$ ipython --no-banner

In [1]: import numpy as np

In [2]: from numpy import linalg as LA

In [3]: np.set_printoptions(suppress=True, linewidth=100)

In [4]: J = np.load("block16.npy")

In [5]: print(J)
[[ 1.68  0.11  2.86  1.91]
 [-2.19  1.09 -0.6  -2.58]
 [-1.9   0.31 -0.85 -2.38]
 [-4.85  1.21 -3.26 -5.55]]

In [6]: print(np.trace(J))
-3.63

In [7]: print(round(np.abs(LA.eigvals(J)).max(), 2))
3.67

In [8]: print(np.round((J - J.T) / 2, 2))
[[ 0.    1.15  2.38  3.38]
 [-1.15  0.   -0.45 -1.9 ]
 [-2.38  0.45  0.    0.44]
 [-3.38  1.9  -0.44  0.  ]]

In [9]: print(np.allclose(J @ J.T, J.T @ J))
False

In [10]: print(np.round(np.sort(np.abs(LA.eigvals(J))), 2))
[0.45 0.45 0.85 3.67]

In [11]: rng = np.random.default_rng(166053)

In [12]: idx = rng.permutation(4)

In [13]: print(idx)
[3 2 1 0]

In [14]: B = J[idx][:, idx]

In [15]: print(round(float(LA.det(B)), 2), round(LA.det(J[idx]), 2))
0.64 0.64

In [16]: print(B)
[[-5.55 -3.26  1.21 -4.85]
 [-2.38 -0.85  0.31 -1.9 ]
 [-2.58 -0.6   1.09 -2.19]
 [ 1.91  2.86  0.11  1.68]]

In [17]: print(np.trace(B))
-3.63

In [18]: q = J.astype(float).copy()

In [19]: for j in range(4):
    ...:     q[:, j] -= q[:, :j] @ (q[:, :j].T @ q[:, j])
    ...:     q[:, j] /= LA.norm(q[:, j])
    ...: 

In [20]: print(np.round(q.T @ J, 2) + 0)
[[ 5.89 -1.47  3.99  6.84]
 [ 0.    0.78  1.7  -0.02]
 [ 0.    0.    1.02 -0.14]
 [ 0.    0.    0.    0.14]]

In [21]: B = np.array([[-4, -1, -5], [-2, 3, 0], [-2, 5, 2]])

In [22]: W2 = np.array([[1]])

In [23]: m1 = np.block([[B, np.array([[0], [0], [2]])], [np.zeros((1, 3)), W2]])

In [24]: print(m1)
[[-4. -1. -5.  0.]
 [-2.  3.  0.  0.]
 [-2.  5.  2.  2.]
 [ 0.  0.  0.  1.]]

In [25]: print(round(float(LA.norm(m1[0], 1)), 2), round(LA.norm(m1[0], np.inf), 2))
10.0 5.0

In [26]: print(np.round(LA.norm(m1, axis=1), 2))
[6.48 3.61 6.08 1.  ]

In [27]: print(np.round(LA.norm(m1, axis=0), 2))
[4.9  5.92 5.39 2.24]

In [28]: print(np.round(LA.norm(m1, 1), 2), round(float(LA.norm(m1, np.inf)), 2))
9.0 11.0

In [29]: print(np.round(LA.norm(m1, 2), 2))
7.05

In [30]: print(LA.norm(m1, axis=1).argmax())
0

In [31]: print(round(LA.norm(m1, "nuc"), 2))
15.01
